% ipython --no-banner

In [1]: import numpy as np

In [2]: np.set_printoptions(precision=3, suppress=True, linewidth=100, floatmode="fixed")

In [3]: M = np.load("case3.npy")

In [4]: print(M)
[[ 0 -1  3 -1]
 [ 2  1 -3  1]
 [-1  1 -3  2]
 [-1  0  0 -2]
 [ 1 -1  3  2]
 [ 0  1 -3  0]
 [ 1 -2  6 -2]]

In [5]: G = M.T @ M

In [6]: print(np.allclose(G, G.T))
True

In [7]: print(np.trace(G), (M ** 2).sum())
116 116

In [8]: print(G)
[[  8  -2   6   2]
 [ -2   9 -27   6]
 [  6 -27  81 -18]
 [  2   6 -18  18]]

In [9]: print(np.linalg.lstsq(M[:-1].T, M[-1])[2])
3

In [10]: print(np.round(M @ np.linalg.pinv(M) @ M, 3) + 0)
[[ 0.000 -1.000  3.000 -1.000]
 [ 2.000  1.000 -3.000  1.000]
 [-1.000  1.000 -3.000  2.000]
 [-1.000  0.000  0.000 -2.000]
 [ 1.000 -1.000  3.000  2.000]
 [ 0.000  1.000 -3.000  0.000]
 [ 1.000 -2.000  6.000 -2.000]]

In [11]: print(np.allclose(M[:-1].T @ np.linalg.lstsq(M[:-1].T, M[-1])[0], M[-1]))
True

In [12]: print(np.abs(np.diag(np.linalg.qr(M)[1])) > 1e-9)
[ True  True False  True]

In [13]: print(np.linalg.matrix_rank(M, rtol=0.1))
3

In [14]: print(np.linalg.cond(M) > 100)
True

In [15]: w1 = np.array([[3, 2, 0, 1], [1, 3, 2, 2], [3, 3, 2, 0], [1, 0, 3, 0]])

In [16]: beta = np.array([1, -2, -1, 0])

In [17]: hid = np.maximum(M @ w1 + beta, 0)

In [18]: print((hid > 0).mean(axis=0))
[0.429 0.429 0.429 0.429]

In [19]: print(np.linalg.matrix_rank(hid))
4

In [20]: print((hid > 0).astype(int))
[[1 1 0 0]
 [0 0 0 1]
 [0 0 1 1]
 [0 0 0 0]
 [1 1 1 0]
 [0 0 0 1]
 [1 1 1 0]]

In [21]: print(hid)
[[ 8  4  0  0]
 [ 0  0  0  4]
 [ 0  0  1  1]
 [ 0  0  0  0]
 [14  6  9  0]
 [ 0  0  0  2]
 [18 12  1  0]]

In [22]: C = np.array([[-8, -5, -2], [-8, 7, -5], [-9, 0, 8], [2, 7, -3]])

In [23]: print((hid @ C).round(6).argmax(axis=1))
[1 1 1 0 2 1 1]

In [24]: Uu, sig, vt = np.linalg.svd(M)

In [25]: vecs = vt[:(sig > 1e-8).sum()]

In [26]: rng = np.random.default_rng(924)

In [27]: x0 = M[4] + -2 * M[6] + rng.integers(2) * np.eye(4)[2]

In [28]: print(x0)
[-1.000  3.000 -8.000  6.000]

In [29]: print(np.diag(vecs.T @ vecs))
[1.000 0.100 0.900 1.000]

In [30]: print(np.allclose(vecs.T @ vecs @ x0, x0))
False

In [31]: print(np.round(np.linalg.norm(x0 - vecs.T @ vecs @ x0), 3))
0.316
